% ipython --no-banner

In [1]: import numpy as np

In [2]: from numpy import linalg as LA

In [3]: np.set_printoptions(precision=3, suppress=True, linewidth=100)

In [4]: A = np.load("m.npy")

In [5]: print(A)
[[3 3 3]
 [3 6 6]
 [3 6 9]]

In [6]: def softmax(z):
   ...:     e = np.exp(z - z.max(axis=-1, keepdims=True))
   ...:     return e / e.sum(axis=-1, keepdims=True)
   ...: 

In [7]: np.round(softmax(10 * A[1]), 3) + 0
Out[7]: array([0. , 0.5, 0.5])

In [8]: print(softmax(A[1] + 4))
[0.024 0.488 0.488]

In [9]: S = A @ A.T / np.sqrt(3)

In [10]: softmax(S)[1] @ A
Out[10]: array([3., 6., 9.])

In [11]: rng = np.random.default_rng(44522)

In [12]: m1 = np.triu(rng.random((4, 4)) < 0.6, 1).astype(int)

In [13]: m1 = m1 + m1.T

In [14]: print(m1)
[[0 1 1 1]
 [1 0 1 1]
 [1 1 0 1]
 [1 1 1 0]]

In [15]: ev, evecs = LA.eigh(m1)

In [16]: x0 = np.array([-3, -3, -3, 3])

In [17]: print(x0 @ m1 @ x0 / (x0 @ x0), ev[0], ev[-1])
0.0 -1.0 3.0

In [18]: np.trace(m1)
Out[18]: np.int64(0)

In [19]: np.allclose(m1, m1.T)
Out[19]: True

In [20]: m1.inv()
Traceback (most recent call last):
  Cell In[20], line 1
    m1.inv()
AttributeError: 'numpy.ndarray' object has no attribute 'inv'


In [21]: blk = np.stack([m1, 5 * m1, m1[::-1]])

In [22]: (blk @ m1.T).shape
Out[22]: (3, 4, 4)

In [23]: np.einsum("bij,cij->bc", blk, blk)
Out[23]: 
array([[ 12,  60,   8],
       [ 60, 300,  40],
       [  8,  40,  12]])

In [24]: blk.sum(axis=0)
Out[24]: 
array([[1, 7, 7, 6],
       [7, 1, 6, 7],
       [7, 6, 1, 7],
       [6, 7, 7, 1]])

In [25]: blk.shape
Out[25]: (3, 4, 4)

In [26]: LA.det(blk)
Out[26]: array([   -3., -1875.,    -3.])

In [27]: F = np.load("block12.npy")

In [28]: print(F)
[[-2  1 -1]
 [ 1  0 -3]
 [-3  1  2]]

In [29]: # null space of dimension 1

In [30]: np.round(np.poly(F), 3) + 0
Out[30]: array([ 1.,  0., -5.,  0.])

In [31]: np.round(LA.eigvals(F), 3) + 0
Out[31]: array([-2.236,  2.236,  0.   ])

In [32]: np.round(LA.det(F.T), 3)
Out[32]: np.float64(0.0)

In [33]: np.einsum("ii->", F)
Out[33]: np.int64(0)

In [34]: np.round(LA.eigvals(F).sum().real, 3)
Out[34]: np.float64(-0.0)

In [35]: round(LA.det(F[::-1]), 3)
Out[35]: np.float64(-0.0)

In [36]: np.round(LA.det(2 * F), 3), np.round(LA.det(F), 3)
Out[36]: (np.float64(0.0), np.float64(0.0))

In [37]: theta = np.radians(135)

In [38]: r_ = np.eye(3)

In [39]: r_[0, 0] = r_[1, 1] = np.cos(theta)

In [40]: r_[0, 1], r_[1, 0] = -np.sin(theta), np.sin(theta)

In [41]: r_
Out[41]: 
array([[-0.707, -0.707,  0.   ],
       [ 0.707, -0.707,  0.   ],
       [ 0.   ,  0.   ,  1.   ]])

In [42]: M2 = F @ r_.T

In [43]: np.round(LA.svd(F, compute_uv=False), 3) + 0, np.round(LA.svd(M2, compute_uv=False), 3) + 0
Out[43]: (array([4.683, 2.841, 0.   ]), array([4.683, 2.841, 0.   ]))

In [44]: M2
Out[44]: 
array([[ 0.707, -2.121, -1.   ],
       [-0.707,  0.707, -3.   ],
       [ 1.414, -2.828,  2.   ]])

In [45]: blk = np.stack([F, 5 * F, F[::-1]])

In [46]: np.round(LA.det(blk), 3) + 0
Out[46]: array([0., 0., 0.])

In [47]: (blk @ F.T).shape
Out[47]: (3, 3, 3)

In [48]: np.einsum("bij,cij->bc", blk, blk)
Out[48]: 
array([[ 30, 150,  20],
       [150, 750, 100],
       [ 20, 100,  30]])

In [49]: LA.matrix_rank(blk)
Out[49]: array([2, 2, 2])

In [50]: print(LA.matrix_rank(F, rtol=0.1))
2

In [51]: np.round(LA.norm(F, 2) / LA.norm(F), 3)
Out[51]: np.float64(0.855)

In [52]: [round(float(x), 3) for x in LA.svd(F, compute_uv=False)[:3]]
Out[52]: [4.683, 2.841, 0.0]

In [53]: np.argsort(-LA.norm(F, axis=0).round(6), kind="stable")[:3]
Out[53]: array([0, 2, 1])

In [54]: Q, _ = LA.qr(np.array([[1.3, 0.1, -0.2, -0.2],
    ...:     [1.9, -0.3, 0.2, 1.5],
    ...:     [-1.3, 1.3, -1.1, 0.3],
    ...:     [0.7, -0.7, 0.5, 1.3]]))

In [55]: feats = 2 * Q

In [56]: feats
Out[56]: 
array([[-0.951, -0.952, -0.864, -1.201],
       [-1.389, -0.626,  0.756,  1.051],
       [ 0.951, -1.447, -0.583,  0.813],
       [-0.512,  0.779, -1.53 ,  0.889]])

In [57]: LA.norm(feats, axis=0)
Out[57]: array([2., 2., 2., 2.])

In [58]: idx = rng.permutation(4)

In [59]: idx
Out[59]: array([0, 1, 2, 3])

In [60]: M2 = feats[idx][:, idx]

In [61]: round(LA.det(M2), 3), np.round(LA.det(feats[idx]), 3)
Out[61]: (np.float64(-16.0), np.float64(-16.0))

In [62]: print(round(float(np.trace(M2)), 3))
-1.271

In [63]: M2 = feats / np.sqrt((feats ** 2).mean(axis=1, keepdims=True))

In [64]: print(M2[3])
[-0.512  0.779 -1.53   0.889]

In [65]: print(LA.matrix_rank(M2) == LA.matrix_rank(feats))
True

In [66]: r0 = np.array([2, -5, 1, 0])

In [67]: M2 = feats + np.outer(r0, np.eye(4)[2])

In [68]: np.round(LA.det(M2) / LA.det(feats), 3), np.round(1 + LA.solve(feats, r0)[2], 3)
Out[68]: (np.float64(-0.523), np.float64(-0.523))

In [69]: LA.matrix_rank(M2 - feats)
Out[69]: np.int64(1)
